>>> import numpy as np
>>> from numpy import linalg as LA
>>> np.set_printoptions(precision=2, suppress=True, linewidth=120)
>>> other = np.array([[2, -7, 6, 3], [0, 5, -2, -5], [-8, 1, -2, 7], [6, -8, -4, 6]])
>>> m1 = np.tril(other)
>>> print(m1)
[[ 2  0  0  0]
 [ 0  5  0  0]
 [-8  1 -2  0]
 [ 6 -8 -4  6]]
>>> # triangular, det is the product of the diagonal
>>> other = np.array([[3, 3, 3], [1, 2, 2], [0, 0, 3], [1, 0, 3]])
>>> print(np.vstack([m1, other.T]).shape)
(7, 4)
>>> print(np.einsum("ik,kj->ij", m1, other))
[[  6   6   6]
 [  5  10  10]
 [-23 -22 -28]
 [ 16   2   8]]
>>> print(other.T @ m1.T)
[[  6   5 -23  16]
 [  6  10 -22   2]
 [  6  10 -28   8]]
>>> print(m1 @ other)
[[  6   6   6]
 [  5  10  10]
 [-23 -22 -28]
 [ 16   2   8]]
>>> x = np.array([-6, 1, -9, 5])
>>> y = m1 @ x
>>> print(y)
[-12   5  67  22]
>>> print(LA.solve(m1.T, m1[3]))
[ 0.  0. -0.  1.]
>>> print(LA.solve(m1, m1[:, 3]))
[-0. -0. -0.  1.]
>>> print(LA.solve(m1, -2 * y))
[ 12.  -2.  18. -10.]
>>> print(LA.solve(m1, y + m1[:, 2]))
[-6.  1. -8.  5.]
>>> print(LA.solve(m1, y))
[-6.  1. -9.  5.]
>>> data = np.load("dump.npy")
>>> print(data)
[[5 5 2 4]
 [5 5 2 4]
 [2 5 0 2]
 [2 5 0 4]]
>>> rng = np.random.default_rng(810)
>>> idx = rng.permutation(4)
>>> print(idx)
[3 1 2 0]
>>> other = data[idx][:, idx]
>>> print(round(LA.det(other), 2), round(LA.det(data[idx]), 2))
0.0 0.0
>>> K = np.loadtxt("data.csv", delimiter=",")
>>> print(K.round(2) + 0)
[[ 0.4  -0.04  0.49]
 [-0.04  0.   -0.05]
 [ 0.49 -0.05  0.6 ]]
>>> # projection: eigenvalues are 0 or 1
>>> x = np.array([-3, 2, 3])
>>> print(np.round(np.trace(K), 2))
1.0
>>> print(round((x - K @ x) @ (K @ x), 2))
0.0
>>> print(np.eye(3) - K)
[[ 0.6   0.04 -0.49]
 [ 0.04  1.    0.05]
 [-0.49  0.05  0.4 ]]
>>> J = np.array([[0, 0, 1], [1, 0, 0], [0, 1, 0]])
>>> # orthonormal columns
>>> print((J @ J)[0])
[0 1 0]
>>> print(J @ (-1.0) ** np.arange(3))
[ 1.  1. -1.]
>>> print(LA.pinv(J))
[[0. 1. 0.]
 [0. 0. 1.]
 [1. 0. 0.]]
>>> print(J[:, 2] @ J[:, 1])
0
>>> print(J.T @ J)
[[1 0 0]
 [0 1 0]
 [0 0 1]]
>>> print(LA.svd(J, compute_uv=False))
[1. 1. 1.]
>>> Q, vecs = LA.qr(J[:, :1])[0], LA.qr(J[:, 1:])[0]
>>> sig = LA.svd(Q.T @ vecs, compute_uv=False)
>>> print((sig > 0.9).sum())
0
>>> print(np.degrees(np.arccos(sig.clip(0, 1))))
[90.]
>>> print(sig)
[0.]
>>> print(np.round(LA.det(J[::-1]), 2))
-1.0
>>> print(round(float(LA.det(2 * J)), 2), round(float(LA.det(J)), 2))
8.0 1.0
>>> print(np.round(np.poly(J), 2) + 0)
[ 1.  0.  0. -1.]
>>> print(np.kron(np.eye(2, dtype=int), J))
[[0 0 1 0 0 0]
 [1 0 0 0 0 0]
 [0 1 0 0 0 0]
 [0 0 0 0 0 1]
 [0 0 0 1 0 0]
 [0 0 0 0 1 0]]
>>> print(round(float(LA.det(J.T)), 2))
1.0
>>> print(LA.eigvals(J))
[-0.5+0.87j -0.5-0.87j  1. +0.j  ]
